% ipython --no-banner

In [1]: import numpy as np

In [2]: np.set_printoptions(precision=2, suppress=True, linewidth=100)

In [3]: rd = lambda a: np.round(a, 2) + 0

In [4]: W0 = np.load("out9.npy")

In [5]: W0
Out[5]: 
array([[-3,  3,  3,  0],
       [ 0, -2,  0,  0],
       [ 0, -2,  0,  0],
       [-1,  3, -3,  1]])

In [6]: out = np.array([[-6, -5], [-7, 9]])

In [7]: cent = np.kron(out, W0)

In [8]: cent
Out[8]: 
array([[ 18, -18, -18,   0,  15, -15, -15,   0],
       [  0,  12,   0,   0,   0,  10,   0,   0],
       [  0,  12,   0,   0,   0,  10,   0,   0],
       [  6, -18,  18,  -6,   5, -15,  15,  -5],
       [ 21, -21, -21,   0, -27,  27,  27,   0],
       [  0,  14,   0,   0,   0, -18,   0,   0],
       [  0,  14,   0,   0,   0, -18,   0,   0],
       [  7, -21,  21,  -7,  -9,  27, -27,   9]])

In [9]: np.linalg.matrix_rank(cent)
Out[9]: np.int64(6)

In [10]: rd(np.linalg.norm(cent, 2)), rd(np.linalg.norm(out, 2) * np.linalg.norm(W0, 2))
Out[10]: (np.float64(65.71), np.float64(65.71))

In [11]: Uu, sig, Vt = np.linalg.svd(cent)

In [12]: vecs = Vt[:(sig > 1e-8).sum()]

In [13]: rng = np.random.default_rng(3693)

In [14]: x = cent[6] + 2 * cent[0] + rng.integers(2) * np.eye(8)[1]

In [15]: x
Out[15]: array([ 36., -21., -36.,   0.,  30., -48., -30.,   0.])

In [16]: rd(vecs.T @ vecs)
Out[16]: 
array([[ 0.94,  0.  , -0.06, -0.22,  0.  ,  0.  ,  0.  ,  0.  ],
       [ 0.  ,  1.  ,  0.  ,  0.  ,  0.  ,  0.  ,  0.  ,  0.  ],
       [-0.06,  0.  ,  0.94, -0.22,  0.  ,  0.  ,  0.  ,  0.  ],
       [-0.22,  0.  , -0.22,  0.11,  0.  ,  0.  ,  0.  ,  0.  ],
       [ 0.  ,  0.  ,  0.  ,  0.  ,  0.94,  0.  , -0.06, -0.22],
       [ 0.  ,  0.  ,  0.  ,  0.  ,  0.  ,  1.  ,  0.  ,  0.  ],
       [ 0.  ,  0.  ,  0.  ,  0.  , -0.06,  0.  ,  0.94, -0.22],
       [ 0.  ,  0.  ,  0.  ,  0.  , -0.22,  0.  , -0.22,  0.11]])

In [17]: t3 = np.stack([W0, 4 * W0, W0[::-1]])

In [18]: t3.shape
Out[18]: (3, 4, 4)

In [19]: (t3 @ W0.T).shape
Out[19]: (3, 4, 4)

In [20]: t3.sum(axis=0)
Out[20]: 
array([[-16,  18,  12,   1],
       [  0, -12,   0,   0],
       [  0, -12,   0,   0],
       [ -8,  18, -12,   5]])

In [21]: np.einsum("bij,cij->bc", t3, t3)
Out[21]: 
array([[ 55, 220,  14],
       [220, 880,  56],
       [ 14,  56,  55]])

In [22]: rd(np.linalg.norm(t3, axis=(1, 2)))
Out[22]: array([ 7.42, 29.66,  7.42])
